$ ipython --no-banner

In [1]: import numpy as np

In [2]: np.set_printoptions(precision=2, suppress=True, linewidth=160, legacy="1.25")

In [3]: def rnd(a):
   ...:     return np.round(a, 2) + 0
   ...: 

In [4]: F, _ = np.linalg.qr(np.array([[0.6, 0.5, -0.1, -1.0, -0.5, -1.1],
   ...:     [1.4, -0.1, -0.3, 1.2, 0.1, 1.1],
   ...:     [0.7, -0.1, -0.1, -1.3, 1.1, -0.8],
   ...:     [-0.6, 1.0, 0.8, -0.4, -0.5, -1.0],
   ...:     [-1.3, -0.6, 1.6, 0.5, 2.1, -1.1],
   ...:     [-0.4, -0.7, -1.2, 2.1, 1.3, -0.3]]))

In [5]: rnd(F)
Out[5]: 
array([[-0.27,  0.3 , -0.01,  0.15,  0.24,  0.87],
       [-0.62, -0.18, -0.32, -0.68,  0.11, -0.04],
       [-0.31, -0.12, -0.2 ,  0.54,  0.67, -0.33],
       [ 0.27,  0.74,  0.01, -0.36,  0.44, -0.23],
       [ 0.58, -0.32, -0.66, -0.12,  0.23,  0.24],
       [ 0.18, -0.46,  0.65, -0.28,  0.49,  0.13]])

In [6]: t = np.radians(72)

In [7]: r_ = np.eye(6)

In [8]: r_[0, 0] = r_[3, 3] = np.cos(t)

In [9]: r_[0, 3], r_[3, 0] = -np.sin(t), np.sin(t)

In [10]: rnd(r_)
Out[10]: 
array([[ 0.31,  0.  ,  0.  , -0.95,  0.  ,  0.  ],
       [ 0.  ,  1.  ,  0.  ,  0.  ,  0.  ,  0.  ],
       [ 0.  ,  0.  ,  1.  ,  0.  ,  0.  ,  0.  ],
       [ 0.95,  0.  ,  0.  ,  0.31,  0.  ,  0.  ],
       [ 0.  ,  0.  ,  0.  ,  0.  ,  1.  ,  0.  ],
       [ 0.  ,  0.  ,  0.  ,  0.  ,  0.  ,  1.  ]])

In [11]: B = F @ r_.T

In [12]: print(rnd(np.linalg.det(r_)), rnd(np.trace(r_)))
1.0 4.62

In [13]: print(np.allclose(F @ F.T, B @ B.T))
True

In [14]: rnd(np.abs(B - F).max(axis=0))
Out[14]: array([1.08, 0.  , 0.  , 0.67, 0.  , 0.  ])

In [15]: vec = np.array([0, -1, -3, -2, 3, 1])

In [16]: target = F @ vec

In [17]: beta, lr = np.zeros(6), 1 / np.linalg.norm(F, 2) ** 2

In [18]: for i in range(6):
    ...:     beta -= lr * F.T @ (F @ beta - target)
    ...:     if i % 1 == 0: print(i, round(np.linalg.norm(F @ beta - target), 2))
    ...: 
0 0.0
1 0.0
2 0.0
3 0.0
4 0.0
5 0.0

In [19]: print(rnd(beta))
[ 0. -1. -3. -2.  3.  1.]

In [20]: rnd(np.abs(np.linalg.eigvals(F)).max())
Out[20]: 1.0

In [21]: rnd((F + F.T) / 2)
Out[21]: 
array([[-0.27, -0.16, -0.16,  0.21,  0.41,  0.52],
       [-0.16, -0.18, -0.22,  0.03, -0.11, -0.25],
       [-0.16, -0.22, -0.2 ,  0.27,  0.  ,  0.16],
       [ 0.21,  0.03,  0.27, -0.36,  0.16, -0.26],
       [ 0.41, -0.11,  0.  ,  0.16,  0.23,  0.37],
       [ 0.52, -0.25,  0.16, -0.26,  0.37,  0.13]])

In [22]: rnd(np.trace(F))
Out[22]: -0.65

In [23]: vec = np.array([-1, 1, 2, 2, 1, 1])

In [24]: target = F @ vec

In [25]: rnd(target)
Out[25]: array([ 1.96, -1.49,  1.2 , -0.02, -1.99,  0.72])

In [26]: rnd(np.linalg.solve(F, F[:, 2]))
Out[26]: array([0., 0., 1., 0., 0., 0.])

In [27]: print(rnd(np.linalg.solve(F.T, F[3])))
[0. 0. 0. 1. 0. 0.]

In [28]: rnd(np.linalg.solve(F, target + F[:, 5]))
Out[28]: array([-1.,  1.,  2.,  2.,  1.,  2.])

In [29]: def softmax(z):
    ...:     e = np.exp(z - z.max(axis=-1, keepdims=True))
    ...:     return e / e.sum(axis=-1, keepdims=True)
    ...: 

In [30]: rnd(softmax(F[0] + 3))
Out[30]: array([0.1 , 0.17, 0.13, 0.15, 0.16, 0.3 ])

In [31]: S = F @ F.T / np.sqrt(6)

In [32]: print(rnd(softmax(S + np.triu(np.full(S.shape, -np.inf), 1))))
[[1.   0.   0.   0.   0.   0.  ]
 [0.4  0.6  0.   0.   0.   0.  ]
 [0.29 0.29 0.43 0.   0.   0.  ]
 [0.22 0.22 0.22 0.33 0.   0.  ]
 [0.18 0.18 0.18 0.18 0.27 0.  ]
 [0.15 0.15 0.15 0.15 0.15 0.23]]

In [33]: rnd(softmax(S))
Out[33]: 
array([[0.23, 0.15, 0.15, 0.15, 0.15, 0.15],
       [0.15, 0.23, 0.15, 0.15, 0.15, 0.15],
       [0.15, 0.15, 0.23, 0.15, 0.15, 0.15],
       [0.15, 0.15, 0.15, 0.23, 0.15, 0.15],
       [0.15, 0.15, 0.15, 0.15, 0.23, 0.15],
       [0.15, 0.15, 0.15, 0.15, 0.15, 0.23]])

In [34]: print(softmax(S).round(6).argmax(axis=1))
[0 1 2 3 4 5]

In [35]: M = np.load("run16.npy")

In [36]: rnd(M)
Out[36]: 
array([[-0.65, -0.19, -0.6 , -0.26,  0.03,  0.26,  0.18,  0.06,  0.13],
       [-0.14, -0.09,  0.55, -0.52,  0.15, -0.18,  0.43,  0.07,  0.4 ],
       [ 0.31,  0.1 , -0.46, -0.15, -0.09, -0.56, -0.12,  0.37,  0.43],
       [ 0.03, -0.38,  0.18, -0.41, -0.01,  0.23, -0.69,  0.35, -0.08],
       [-0.59,  0.5 ,  0.19, -0.03, -0.1 , -0.42, -0.24,  0.19, -0.31],
       [-0.08, -0.31, -0.1 , -0.07,  0.53, -0.46, -0.25, -0.57, -0.09],
       [ 0.  , -0.54,  0.  , -0.05, -0.58, -0.36,  0.26,  0.  , -0.41],
       [ 0.34,  0.33, -0.22, -0.6 ,  0.17,  0.08,  0.21, -0.03, -0.54],
       [ 0.  ,  0.24, -0.01, -0.32, -0.56,  0.09, -0.25, -0.61,  0.28]])

In [37]: vec = np.array([0, 1, 1, 1, 0, 0, 1, 0, 1])

In [38]: target = M @ vec

In [39]: rnd(target)
Out[39]: array([-0.75,  0.77, -0.2 , -1.37,  0.11, -0.82, -0.74, -0.83, -0.05])

In [40]: rnd(np.linalg.solve(M, M[:, 8]))
Out[40]: array([0., 0., 0., 0., 0., 0., 0., 0., 1.])

In [41]: print(rnd(np.linalg.solve(M, 5 * target)))
[0. 5. 5. 5. 0. 0. 5. 0. 5.]

In [42]: J = np.loadtxt("dump.csv", delimiter=",")

In [43]: J
Out[43]: 
array([[-7.,  1.,  7., -7.,  0.,  1.,  1.,  9.,  8.],
       [-6.,  4.,  8., -8.,  8.,  7., -3., -7.,  2.],
       [-1., -6.,  0.,  0., -5., -1., -1., -8.,  8.],
       [ 0.,  5.,  7., -7.,  4., -8., -3., -4., -3.],
       [-8., -8., -3.,  3.,  2.,  0.,  9., -6.,  7.],
       [ 9., -8.,  2., -2.,  9., -1.,  0., -4., -7.],
       [ 4.,  5., -6.,  6., -5., -7., -1.,  6.,  2.],
       [-7., -5., -8.,  8., -6., -3.,  1., -3.,  2.],
       [-1., -5.,  6., -6., -4., -3., -8.,  7., -3.]])

In [44]: W = np.array([[1, 2, 2, 1, 2, 1],
    ...:     [0, 1, 1, 1, 1, 1],
    ...:     [0, 2, 1, 2, 0, 0],
    ...:     [2, 1, 0, 2, 0, 2],
    ...:     [1, 0, 0, 2, 1, 1],
    ...:     [1, 0, 2, 1, 2, 0],
    ...:     [1, 0, 0, 2, 0, 2],
    ...:     [0, 0, 0, 2, 0, 2],
    ...:     [1, 2, 2, 2, 1, 2]])

In [45]: beta = np.array([8, -5, 5, -4, -8, 0])

In [46]: act = np.maximum(J @ W + beta, 0)

In [47]: print(np.linalg.matrix_rank(act))
6

In [48]: act
Out[48]: 
array([[ 0.,  5., 17., 27.,  0., 16.],
       [ 0.,  0., 23.,  1.,  8.,  0.],
       [ 8.,  3., 11.,  0.,  0.,  0.],
       [ 0.,  1.,  0.,  0.,  0.,  0.],
       [24.,  0.,  0.,  4.,  0., 12.],
       [14.,  0.,  1.,  0.,  2.,  0.],
       [13.,  6.,  2.,  2.,  0., 30.],
       [11.,  0.,  0.,  0.,  0.,  0.],
       [ 0.,  0.,  0.,  0.,  0.,  0.]])

In [49]: cent = np.array([[-4, 2, -7],
    ...:     [-6, 9, -4],
    ...:     [0, 4, -2],
    ...:     [8, 8, 7],
    ...:     [-6, 4, 1],
    ...:     [-4, -5, -3]])

In [50]: (act @ cent).round(6).argmax(axis=1)
Out[50]: array([1, 1, 1, 1, 1, 1, 1, 1, 0])
